In [1]: import numpy as np

In [2]: np.set_printoptions(suppress=True, linewidth=140)

In [3]: W0 = np.load("layer2.npy")

In [4]: W0
Out[4]: 
array([[ 1, -1,  1, -1],
       [ 1,  0,  0,  0],
       [ 1,  1,  1,  1]])

In [5]: vec = np.array([0, 0, 0, 1])

In [6]: (W0 * vec).sum(axis=1)
Out[6]: array([-1,  0,  1])

In [7]: np.sign((W0 @ vec).round(6))
Out[7]: array([-1,  0,  1])

In [8]: (W0 @ vec).argmax()
Out[8]: np.int64(2)

In [9]: W0 * vec
Out[9]: 
array([[ 0,  0,  0, -1],
       [ 0,  0,  0,  0],
       [ 0,  0,  0,  1]])

In [10]: blk = np.stack([W0, 2 * W0, W0[::-1]])

In [11]: np.einsum("bij,cij->bc", blk, blk)
Out[11]: 
array([[ 9, 18,  1],
       [18, 36,  2],
       [ 1,  2,  9]])

In [12]: blk.shape
Out[12]: (3, 3, 4)

In [13]: mat = np.load("sample4.npy")

In [14]: mat
Out[14]: 
array([[-1.3,  0.2, -1.5,  0.5,  0.7, -0.1, -2. ,  2.1,  0.8],
       [-1.8,  1.6, 10. , -1.3,  0.5,  2.7, -0.1, -0.7,  0.6],
       [ 1.7,  0. ,  1.5, -1.3, -1.7,  1.5, -0.3,  1.7, -1.2],
       [-1.2,  1.2,  6.5,  1. ,  0.8, -0.6,  0.4, -1.6,  1. ],
       [-0.7,  0. ,  3. ,  0.7, -1.8, -1.1,  0.2,  0.8, -0.6]])

In [15]: w1 = np.array([[2, 0, 2],
    ...:     [1, 1, 1],
    ...:     [3, 3, 0],
    ...:     [1, 2, 2],
    ...:     [2, 2, 3],
    ...:     [3, 3, 0],
    ...:     [1, 3, 1],
    ...:     [0, 2, 2],
    ...:     [2, 2, 0]])

In [16]: c = np.array([-1, 2, 1])

In [17]: act = np.maximum(mat @ w1 + c, 0)

In [18]: (act > 0).astype(int)
Out[18]: 
array([[0, 0, 1],
       [1, 1, 0],
       [1, 1, 0],
       [1, 1, 1],
       [0, 1, 0]])

In [19]: C = np.array([[0, 3, 2], [1, 2, 2], [1, 2, 3]])

In [20]: print(np.round(act @ C, 2))
[[  3.9   7.8  11.7]
 [ 39.6 186.9 151. ]
 [  5.1  22.2  18.2]
 [ 25.9 113.3  94.2]
 [  6.5  13.   13. ]]

In [21]: w1 @ C
Out[21]: 
array([[ 2, 10, 10],
       [ 2,  7,  7],
       [ 3, 15, 12],
       [ 4, 11, 12],
       [ 5, 16, 17],
       [ 3, 15, 12],
       [ 4, 11, 11],
       [ 4,  8, 10],
       [ 2, 10,  8]])

In [22]: (act @ C).round(6).argmax(axis=1)
Out[22]: array([2, 1, 1, 1, 1])

In [23]: vec = np.array([-3, 0, 2, -2, 1, -3, 0, -2, -3])

In [24]: a = np.maximum(mat @ vec, 0)

In [25]: np.flatnonzero(a > 1e-9)
Out[25]: array([1, 3, 4])

In [26]: feats = np.load("w.npy")

In [27]: feats
Out[27]: 
array([[0.1, 1. , 2. , 1. , 0. ],
       [1. , 2.1, 0. , 1. , 0. ],
       [1. , 2. , 3.1, 2. , 2. ],
       [1. , 1. , 1. , 3.1, 3. ],
       [0. , 1. , 2. , 1. , 0.1]])

In [28]: u, v = feats[2], feats[4]

In [29]: print(u @ v)
10.4

In [30]: pr = (u @ v) / (u @ u) * u

In [31]: np.round(np.outer(u, v), 2)
Out[31]: 
array([[0.  , 1.  , 2.  , 1.  , 0.1 ],
       [0.  , 2.  , 4.  , 2.  , 0.2 ],
       [0.  , 3.1 , 6.2 , 3.1 , 0.31],
       [0.  , 2.  , 4.  , 2.  , 0.2 ],
       [0.  , 2.  , 4.  , 2.  , 0.2 ]])

In [32]: print(round((v - pr) @ u, 2))
-0.0

In [33]: pr.round(2)
Out[33]: array([0.46, 0.92, 1.43, 0.92, 0.92])

In [34]: np.linalg.matrix_rank(np.outer(u, v))
Out[34]: np.int64(1)
